>>> import numpy as np
>>> from numpy import linalg as LA
>>> np.set_printoptions(suppress=True, linewidth=120)
>>> rnd = lambda a: np.round(a, 3) + 0
>>> sig = 20 * 0.5 ** np.arange(6)
>>> rng = np.random.default_rng(317888)
>>> m1 = rng.normal(size=(36, 6)) * rng.permutation(sig)
>>> rnd(m1)
array([[ -5.344,  -0.794,   0.892,   3.979, -19.364, -15.597],
       [  2.402,   0.464,   0.371,  -2.16 ,   2.468,  15.992],
       [  3.475,   0.35 ,  -0.177,  -0.15 ,   2.379,  36.533],
       [-13.228,  -0.105,  -0.386,  -2.024,   2.131,  -2.224],
       [  7.608,   1.11 ,  -2.519,  -3.039,   0.167,  22.304],
       [ -2.115,   0.72 ,   0.73 ,  -0.936, -14.523,  -4.186],
       [ -5.214,   1.204,  -1.013,  -0.376,   2.242,   9.116],
       [ -4.99 ,   0.314,  -0.374,   2.044, -14.737,  15.8  ],
       [  7.282,  -0.033,   1.846,  -1.24 ,  -5.987,  30.397],
       [  9.023,   1.078,  -1.76 ,  -1.625,   3.081,   0.807],
       [ -1.578,   0.705,   1.453,   2.262,  11.795,  19.988],
       [-11.745,   0.368,  -1.603,  -3.284,  10.219,   6.338],
       [  7.269,   0.715,   1.416,  -3.522,  -0.606, -12.436],
       [ -0.406,  -0.58 ,   0.879,  -0.766,   6.873,  35.203],
       [ -2.554,   1.211,  -1.724,  -1.089,   1.588,  -7.293],
       [ -5.827,   0.424,   0.91 ,   2.231, -11.042,  34.625],
       [  8.563,  -0.665,  -1.876,   2.308,  -2.369,   9.592],
       [ -4.005,   0.849,   0.846,   0.3  , -37.08 ,   4.872],
       [  6.151,   0.631,  -0.209,  -2.176,  18.287,   5.489],
       [  4.656,  -0.87 ,  -1.828,   0.697,   8.142, -20.872],
       [  7.342,   0.45 ,   1.341,  -5.815,   4.582, -16.08 ],
       [ -4.892,   0.57 ,  -1.352,  -1.772,  14.662, -18.303],
       [  4.32 ,  -1.142,  -1.76 ,  -0.408,   9.766,  32.14 ],
       [  3.088,   1.256,  -0.497,   1.313,   7.513,  -0.745],
       [ -7.093,   0.792,   0.78 ,  -1.044,   8.74 , -18.713],
       [  0.183,  -0.496,   0.027,   1.904,   7.91 , -28.168],
       [  3.757,  -1.427,  -1.643,   4.416,  16.56 ,   6.609],
       [ -6.345,   0.249,  -0.366,  -0.188,  -1.105,   3.01 ],
       [ -8.559,   0.977,   0.204,   1.705,  -2.009,  -2.883],
       [ -2.274,   0.168,   1.866,   1.161,   3.57 ,   7.536],
       [ -0.339,   0.205,   0.634,  -1.459,  -2.821, -28.938],
       [  5.329,  -0.12 ,   0.661,   0.783,  -1.993,   5.685],
       [  1.166,   0.578,   1.978,  -4.21 ,  -8.469, -28.565],
       [  0.939,  -0.347,  -0.157,   6.053,   1.428,  -9.186],
       [  5.018,   0.339,  -0.315,  -0.148, -10.097,  -8.611],
       [  5.597,  -0.866,  -0.172,   0.095,   7.629,  -5.311]])
>>> vec = np.array([3, 1, 3, -2, 2, 1])
>>> target = m1 @ vec
>>> rnd(LA.lstsq(m1, target)[0])
array([ 3.,  1.,  3., -2.,  2.,  1.])
>>> rnd(LA.pinv(m1) @ m1)
array([[1., 0., 0., 0., 0., 0.],
       [0., 1., 0., 0., 0., 0.],
       [0., 0., 1., 0., 0., 0.],
       [0., 0., 0., 1., 0., 0.],
       [0., 0., 0., 0., 1., 0.],
       [0., 0., 0., 0., 0., 1.]])
>>> rnd(LA.solve(m1.T @ m1, m1.T @ target))
array([ 3.,  1.,  3., -2.,  2.,  1.])
>>> target = target + 0.1 * rng.normal(size=36)
>>> rnd(target)
array([-76.523,  34.023,  51.867, -34.718,  45.098, -34.738,  -3.04 , -33.549,  48.214,  33.02 ,  39.396,  -6.288,
        20.165,  51.234, -13.652,  -6.202,  19.675, -78.548,  64.836,   1.696,  31.148,  -3.515,  58.981,  20.589,
       -17.283, -15.966,  35.914, -18.934, -34.309,  11.174, -30.56 ,  18.004, -26.904, -16.384, -14.141,  25.129])
>>> c, *_ = LA.lstsq(m1, target)
>>> [round(float(LA.norm(LA.solve(m1.T @ m1 + lam * np.eye(6), m1.T @ target))), 2) for lam in (0, 1, 10, 100)]
[5.29, 5.24, 4.91, 3.95]
>>> rnd(c)
array([ 2.997,  0.992,  2.994, -2.001,  2.001,  0.999])
>>> u = np.array([2, 0])
>>> rnd(np.polyval(u, m1[16]))
array([17.126, -1.331, -3.751,  4.616, -4.738, 19.185])
>>> M2 = m1 + rng.integers(-2, 3, (36, 3)) @ rng.integers(-2, 3, (3, 6))
>>> rnd(M2)
array([[ -5.344,   1.206,  -1.108,   8.979, -20.364, -20.597],
       [  6.402,   5.464,  -4.629,  -0.16 ,   4.468,  17.992],
       [ -0.525,  -4.65 ,   4.823,  -2.15 ,   0.379,  34.533],
       [ -9.228,   5.895,  -6.386,   3.976,   4.131,  -0.224],
       [  6.608,   0.11 ,  -1.519,  -1.039,   0.167,  24.304],
       [ -0.115,   4.72 ,  -3.27 ,   6.064, -13.523,  -3.186],
       [ -8.214,  -3.796,   3.987,  -2.376,   2.242,  15.116],
       [-10.99 ,  -5.686,   5.626,   8.044, -16.737,  17.8  ],
       [  7.282,  -0.033,   1.846,   1.76 ,  -4.987,  35.397],
       [ 10.023,   0.078,  -0.76 ,  -5.625,   5.081,   8.807],
       [ -5.578,  -4.295,   6.453,   3.262,  10.795,  22.988],
       [ -5.745,   8.368,  -9.603,  -4.284,  11.219,  -0.662],
       [  4.269,  -3.285,   5.416,  -7.522,  -2.606, -16.436],
       [ -4.406,  -2.58 ,   2.879,   9.234,   4.873,  33.203],
       [  2.446,   5.211,  -5.724,  -9.089,   3.588,  -7.293],
       [ -4.827,   0.424,   0.91 ,   2.231,  -9.042,  42.625],
       [  5.563,  -2.665,   0.124,   9.308,  -3.369,  10.592],
       [  0.995,   7.849,  -6.154,   1.3  , -36.08 ,  -0.128],
       [  6.151,   2.631,  -2.209,   5.824,  18.287,   5.489],
       [  6.656,   1.13 ,  -3.828,   2.697,  10.142, -14.872],
       [  7.342,  -0.55 ,   2.341,  -6.815,   5.582, -11.08 ],
       [ -4.892,   2.57 ,  -3.352,   0.228,  12.662, -28.303],
       [ -1.68 ,  -7.142,   4.24 ,   5.592,   7.766,  34.14 ],
       [  2.088,  -0.744,   1.503,  -3.687,   6.513,  -3.745],
       [-10.093,  -3.208,   4.78 ,  -2.044,   7.74 , -17.713],
       [ -2.817,  -4.496,   4.027,   3.904,   7.91 , -22.168],
       [ -1.243,  -8.427,   5.357,   3.416,  15.56 ,  11.609],
       [ -7.345,  -0.751,   0.634,   1.812,  -1.105,   5.01 ],
       [-12.559,  -5.023,   6.204,  -4.295,  -4.009,  -4.883],
       [  2.726,   7.168,  -5.134,   2.161,   4.57 ,   2.536],
       [ -6.339,  -7.795,   8.634,  -0.459,  -3.821, -21.938],
       [ 11.329,   7.88 ,  -7.339,  -0.217,  -0.993,  -1.315],
       [ -4.834,  -7.422,   9.978,  -6.21 , -10.469, -26.565],
       [  1.939,  -0.347,  -0.157,   3.053,   2.428,  -6.186],
       [  9.018,   3.339,  -3.315,  -6.148,  -8.097,  -6.611],
       [ -0.403,  -7.866,   6.828,   2.095,   5.629,  -3.311]])
>>> rnd(np.abs(M2 - m1).sum(axis=1))
array([15., 20., 20., 26.,  7., 19., 21., 28.,  9., 17., 19., 31., 21., 22., 23., 11., 16., 26., 12., 16.,  9., 18.,
       28., 14., 14., 19., 26.,  7., 26., 26., 31., 31., 28.,  8., 20., 26.])
>>> LA.matrix_rank(M2 - m1, tol=1e-8)
np.int64(3)
>>> rnd(LA.svd(M2 - m1, compute_uv=False))
array([48.462, 26.048, 24.309,  0.   ,  0.   ,  0.   ])
>>> W0 = np.load("m.npy")
>>> W0
array([[-4.,  3.,  0.],
       [ 3.,  3.,  3.],
       [ 0.,  3., -3.]])
>>> # symmetric, so the eigenvalues are real
>>> [round(float(LA.det(W0[:i, :i])), 2) + 0 for i in range(1, 4)]
[-4.0, -21.0, 99.0]
>>> np.all(LA.eigvalsh(W0) > 0)
np.False_
>>> rnd(LA.eigvalsh(W0).min())
np.float64(-5.687)
>>> M2 = W0[0, 0] * W0[1:] - np.outer(W0[1:, 0], W0[0])
>>> M2
array([[  0., -21., -12.],
       [  0., -12.,  12.]])
>>> np.flatnonzero(~M2.round(6).any(axis=1))
array([], dtype=int64)
>>> O, r_ = LA.qr(W0)
>>> rnd(O)
array([[-0.8  , -0.488, -0.349],
       [ 0.6  , -0.651, -0.465],
       [ 0.   , -0.581,  0.814]])
>>> rnd(np.abs(np.diag(r_)))
array([5.   , 5.161, 3.836])
>>> abs(r_[0, 0]), rnd(LA.norm(W0[:, 0]))
(np.float64(5.0), np.float64(5.0))
>>> np.allclose(r_.T @ r_, W0.T @ W0)
True
>>> rnd(O.T @ O)
array([[1., 0., 0.],
       [0., 1., 0.],
       [0., 0., 1.]])
>>> O.shape, r_.shape
((3, 3), (3, 3))
>>> np.trace(O @ O.T)
np.float64(3.0)
>>> arr = np.load("sample16.npy")
>>> arr
array([[13,  8,  7,  5,  9, 10,  0, 15,  0],
       [ 8,  5,  4,  3,  5,  6,  0,  9,  0],
       [ 7,  4,  5,  3,  7,  6,  0,  9,  0],
       [ 5,  3,  3,  2,  4,  4,  0,  6,  0],
       [ 9,  5,  7,  4, 10,  8,  0, 12,  0],
       [10,  6,  6,  4,  8,  8,  0, 12,  0],
       [ 0,  0,  0,  0,  0,  0,  0,  0,  0],
       [15,  9,  9,  6, 12, 12,  0, 18,  0],
       [ 0,  0,  0,  0,  0,  0,  0,  0,  0]])
>>> np.argsort(-LA.norm(arr, axis=0).round(6), kind="stable")[:3]
array([7, 0, 4])
>>> LA.matrix_rank(arr, rtol=0.1)
np.int64(1)
>>> LA.cond(arr) > 100
np.True_
>>> def softmax(z):
...     e = np.exp(z - z.max(axis=-1, keepdims=True))
...     return e / e.sum(axis=-1, keepdims=True)
... 
>>> rnd(softmax(arr[1]))
array([0.251, 0.013, 0.005, 0.002, 0.013, 0.034, 0.   , 0.683, 0.   ])
>>> rnd(softmax(arr).sum(axis=1))
array([1., 1., 1., 1., 1., 1., 1., 1., 1.])
>>> rnd(softmax(arr[1] + -1))
array([0.251, 0.013, 0.005, 0.002, 0.013, 0.034, 0.   , 0.683, 0.   ])
>>> S = arr @ arr.T / np.sqrt(9)
>>> rnd(softmax(S)[1] @ arr)
array([15.,  9.,  9.,  6., 12., 12.,  0., 18.,  0.])
